$ python -q
>>> import numpy as np
>>> np.set_printoptions(precision=1, suppress=True, linewidth=120)
>>> A = np.loadtxt("case3.csv", delimiter=",")
>>> A
array([[  0.,  -6.,  -2.,   0.,  -9.,  -3.],
       [  0.,   4.,  -4.,   0.,   6.,  -6.],
       [  6.,  -2.,   0.,   9.,  -3.,   0.],
       [  0., -15.,  -5.,   0., -21.,  -7.],
       [  0.,  10., -10.,   0.,  14., -14.],
       [ 15.,  -5.,   0.,  21.,  -7.,   0.]])
>>> O, R = np.linalg.qr(A)
>>> print(O.shape, R.shape)
(6, 6) (6, 6)
>>> O.round(1) + 0
array([[ 0. ,  0.3,  0.2,  0. , -0.8, -0.5],
       [ 0. , -0.2,  0.3,  0. ,  0.5, -0.8],
       [-0.4,  0. ,  0. , -0.9,  0. ,  0. ],
       [ 0. ,  0.8,  0.5,  0. ,  0.3,  0.2],
       [ 0. , -0.5,  0.8,  0. , -0.2,  0.3],
       [-0.9,  0. ,  0. ,  0.4,  0. ,  0. ]])
>>> Uu, s, Vt = np.linalg.svd(A)
>>> s
array([36.7, 25.8, 20.6,  0.4,  0.3,  0.2])
>>> out = Uu[:, :3] @ np.diag(s[:3]) @ Vt[:3]
>>> round(np.linalg.norm(A - out) / np.linalg.norm(A), 1)
np.float64(0.0)
>>> np.linalg.matrix_rank(A, rtol=0.05)
np.int64(3)
>>> np.linalg.matrix_rank(out)
np.int64(3)
>>> np.abs(np.linalg.svd(A)[2][-1])
array([0.1, 0.1, 0.8, 0.1, 0.1, 0.6])
>>> np.linalg.matrix_rank(A, rtol=0.1)
np.int64(3)
>>> np.round(np.linalg.norm(A, 2) / np.linalg.norm(A), 1)
np.float64(0.7)
>>> np.linalg.cond(A) > 100
np.True_
>>> A.reshape(2, -1)
array([[  0.,  -6.,  -2.,   0.,  -9.,  -3.,   0.,   4.,  -4.,   0.,   6.,  -6.,   6.,  -2.,   0.,   9.,  -3.,   0.],
       [  0., -15.,  -5.,   0., -21.,  -7.,   0.,  10., -10.,   0.,  14., -14.,  15.,  -5.,   0.,  21.,  -7.,   0.]])
>>> A.reshape(-1, 2)
array([[  0.,  -6.],
       [ -2.,   0.],
       [ -9.,  -3.],
       [  0.,   4.],
       [ -4.,   0.],
       [  6.,  -6.],
       [  6.,  -2.],
       [  0.,   9.],
       [ -3.,   0.],
       [  0., -15.],
       [ -5.,   0.],
       [-21.,  -7.],
       [  0.,  10.],
       [-10.,   0.],
       [ 14., -14.],
       [ 15.,  -5.],
       [  0.,  21.],
       [ -7.,   0.]])
>>> A.ravel(order="F")
array([  0.,   0.,   6.,   0.,   0.,  15.,  -6.,   4.,  -2., -15.,  10.,  -5.,  -2.,  -4.,   0.,  -5., -10.,   0.,
         0.,   0.,   9.,   0.,   0.,  21.,  -9.,   6.,  -3., -21.,  14.,  -7.,  -3.,  -6.,   0.,  -7., -14.,   0.])
>>> blk = A.reshape(6, 2, -1)
>>> np.einsum("ihd,ihd->ih", blk, blk)
array([[ 40.,  90.],
       [ 32.,  72.],
       [ 40.,  90.],
       [250., 490.],
       [200., 392.],
       [250., 490.]])
>>> print(blk.sum(axis=1))
[[  0. -15.  -5.]
 [  0.  10. -10.]
 [ 15.  -5.   0.]
 [  0. -36. -12.]
 [  0.  24. -24.]
 [ 36. -12.   0.]]
>>> np.swapaxes(blk, 1, 2)[1]
array([[ 0.,  0.],
       [ 4.,  6.],
       [-4., -6.]])
>>> blk[:, 0]
array([[  0.,  -6.,  -2.],
       [  0.,   4.,  -4.],
       [  6.,  -2.,   0.],
       [  0., -15.,  -5.],
       [  0.,  10., -10.],
       [ 15.,  -5.,   0.]])
>>> np.einsum("ihd,jhd->hij", blk, blk).shape
(2, 6, 6)
>>> rng = np.random.default_rng(36479)
>>> F = np.triu(rng.random((6, 6)) < 0.4, 1).astype(int)
>>> F = F + F.T
>>> print(F)
[[0 0 0 0 0 1]
 [0 0 1 1 0 0]
 [0 1 0 0 0 1]
 [0 1 0 0 0 1]
 [0 0 0 0 0 1]
 [1 0 1 1 1 0]]
>>> np.argsort(-np.linalg.norm(F, axis=0).round(6), kind="stable")[:3]
array([5, 1, 2])
>>> np.linalg.cond(F) > 100
np.True_
>>> r0 = np.array([0, 0])
>>> np.cross(F[5, :3], F[2, :3])
array([-1,  0,  1])
>>> np.correlate(F[5], F[2], "full")
array([1, 0, 1, 1, 2, 0, 1, 1, 1, 0, 0])
>>> Uu, s, Vt = np.linalg.svd(A, full_matrices=False)
>>> Uu.shape, s.shape, Vt.shape
((6, 6), (6,), (6, 6))
>>> print(np.round(s / s[0], 1) + 0)
[1.  0.7 0.6 0.  0.  0. ]
>>> s
array([36.7, 25.8, 20.6,  0.4,  0.3,  0.2])
>>> np.round(np.abs(Vt[0]), 1) + 0
array([0.2, 0.5, 0. , 0.3, 0.7, 0.1])
>>> np.abs(Uu[:, 0]).round(6).argmax()
np.int64(3)
>>> print(np.cumsum(s ** 2) / np.sum(s ** 2))
[0.6 0.8 1.  1.  1.  1. ]
>>> print(np.round(np.sqrt((s ** 2).sum()), 1), np.round(np.linalg.norm(A), 1))
49.4 49.4
>>> Uu, s, Vt = np.linalg.svd(F)
>>> np.argmax(s[:-1] / (s[1:] + 1e-6)) + 1
np.int64(4)
>>> out = Uu[:, :4] @ np.diag(s[:4]) @ Vt[:4]
>>> out.round(1) + 0
array([[0., 0., 0., 0., 0., 1.],
       [0., 0., 1., 1., 0., 0.],
       [0., 1., 0., 0., 0., 1.],
       [0., 1., 0., 0., 0., 1.],
       [0., 0., 0., 0., 0., 1.],
       [1., 0., 1., 1., 1., 0.]])
>>> print(np.linalg.matrix_rank(out))
4
>>> K = np.array([[5, 0, 0, 0], [0, 0, 0, 0], [0, 0, 0, 0], [2, 0, 0, 0]])
>>> out = K + rng.integers(-2, 3, (4, 1)) @ rng.integers(-2, 3, (1, 4))
>>> out
array([[ 6, -2,  1, -2],
       [ 1, -2,  1, -2],
       [-1,  2, -1,  2],
       [ 0,  4, -2,  4]])
>>> np.abs(out - K).sum(axis=1)
array([ 6,  6,  6, 12])
>>> out - K
array([[ 1, -2,  1, -2],
       [ 1, -2,  1, -2],
       [-1,  2, -1,  2],
       [-2,  4, -2,  4]])
>>> print(np.argsort(-np.linalg.norm(out, axis=0).round(6), kind="stable")[:3])
[0 1 3]
>>> print(np.linalg.matrix_rank(out, rtol=0.1))
2
>>> [int(np.linalg.matrix_rank(np.linalg.matrix_power(K, p))) for p in range(1, 5)]
[1, 1, 1, 1]
>>> np.linalg.matrix_rank(K - K[0, 0] * np.eye(4))
np.int64(3)
>>> np.linalg.matrix_power(K - np.diag(np.diag(K)), 4)
array([[0, 0, 0, 0],
       [0, 0, 0, 0],
       [0, 0, 0, 0],
       [0, 0, 0, 0]])
>>> np.prod(np.diag(K)), round(float(np.linalg.det(K)), 1)
(np.int64(0), 0.0)
>>> round(float(np.linalg.eigvalsh(F).min()), 1)
-2.3
>>> np.all(np.linalg.eigvalsh(F) > 0)
np.False_
>>> out = np.array([[-2, -1], [0, 2], [-6, 9], [7, 4]])
>>> out @ K
Traceback (most recent call last):
  File "<python-input-62>", line 1, in <module>
    out @ K
    ~~~~^~~
ValueError: matmul: Input operand 1 has a mismatch in its core dimension 0, with gufunc signature (n?,k),(k,m?)->(n?,m?) (size 4 is different from 2)
>>> np.einsum("ij->j", K)
array([7, 0, 0, 0])
>>> np.einsum("ik,kj->ji", K, out)
array([[-10,   0,   0,  -4],
       [ -5,   0,   0,  -2]])
>>> np.vstack([K, out.T]).shape
(6, 4)
>>> mat = np.load("w.npy")
>>> mat
array([[3, 2, 0, 0],
       [0, 1, 0, 0],
       [0, 0, 3, 2],
       [0, 0, 0, 1]])
>>> [int(np.linalg.matrix_rank(np.linalg.matrix_power(mat, p))) for p in range(1, 5)]
[4, 4, 4, 4]
>>> np.linalg.matrix_rank(mat - mat[0, 0] * np.eye(4))
np.int64(2)
>>> np.sort(np.linalg.eigvals(mat))
array([1., 1., 3., 3.])
>>> mat @ mat
array([[9, 8, 0, 0],
       [0, 1, 0, 0],
       [0, 0, 9, 8],
       [0, 0, 0, 1]])
>>> print(mat.reshape(2, -1))
[[3 2 0 0 0 1 0 0]
 [0 0 3 2 0 0 0 1]]
>>> mat.reshape(-1, 2)
array([[3, 2],
       [0, 0],
       [0, 1],
       [0, 0],
       [0, 0],
       [3, 2],
       [0, 0],
       [0, 1]])
>>> blk = mat.reshape(4, 2, -1)
>>> blk.transpose(1, 0, 2)
array([[[3, 2],
        [0, 1],
        [0, 0],
        [0, 0]],

       [[0, 0],
        [0, 0],
        [3, 2],
        [0, 1]]])
>>> np.einsum("ihd,jhd->hij", blk, blk).shape
(2, 4, 4)
>>> r0 = np.array([9, 7, 1, 7])
>>> out = mat + np.outer(r0, np.eye(4)[3])
>>> print(out)
[[3. 2. 0. 9.]
 [0. 1. 0. 7.]
 [0. 0. 3. 3.]
 [0. 0. 0. 8.]]
>>> x0 = np.array([1, 1, 1, 2])
>>> h = np.maximum(out @ x0, 0)
>>> np.maximum(out @ x0, 0) - np.maximum(-out @ x0, 0)
array([23., 15.,  9., 16.])
>>> np.maximum(out @ (3 * x0), 0)
array([69., 45., 27., 48.])
>>> h
array([23., 15.,  9., 16.])
>>> np.flatnonzero(h > 1e-9)
array([0, 1, 2, 3])
>>> print(out * (h > 1e-9)[:, None])
[[3. 2. 0. 9.]
 [0. 1. 0. 7.]
 [0. 0. 3. 3.]
 [0. 0. 0. 8.]]
>>> out.T @ h
array([ 69.,  61.,  27., 467.])
>>> O = mat.astype(float).copy()
>>> for j in range(4):
...     O[:, j] -= O[:, :j] @ (O[:, :j].T @ O[:, j])
...     O[:, j] /= np.linalg.norm(O[:, j])
... 
>>> O
array([[1., 0., 0., 0.],
       [0., 1., 0., 0.],
       [0., 0., 1., 0.],
       [0., 0., 0., 1.]])
>>> O.T @ mat
array([[3., 2., 0., 0.],
       [0., 1., 0., 0.],
       [0., 0., 3., 2.],
       [0., 0., 0., 1.]])
>>> X = np.load("block1.npy")
>>> X
array([[ 5,  5,  2, -3,  2],
       [-3, -1,  5,  0,  2],
       [-3,  4,  5, -3,  0],
       [-1,  0,  2,  1, -2],
       [-3,  4,  5, -3,  0],
       [ 1, -3, -3,  1,  0]])
>>> out = X + rng.integers(-2, 3, (6, 4)) @ rng.integers(-2, 3, (4, 5))
>>> print(out)
[[-2  2  4 -3  4]
 [ 1 -4  0  0  0]
 [-3  7  8 -3 -1]
 [ 1  4  5  1  1]
 [-3  2  6 -3 -2]
 [-2 -7 -4  1  4]]
>>> np.linalg.matrix_rank(out - X, tol=1e-8)
np.int64(4)
>>> np.round(np.linalg.svd(out - X, compute_uv=False), 1) + 0
array([10.5,  9.5,  4.9,  2. ,  0. ])
>>> np.abs(out - X).sum(axis=1)
array([14, 14,  7, 12,  5, 12])
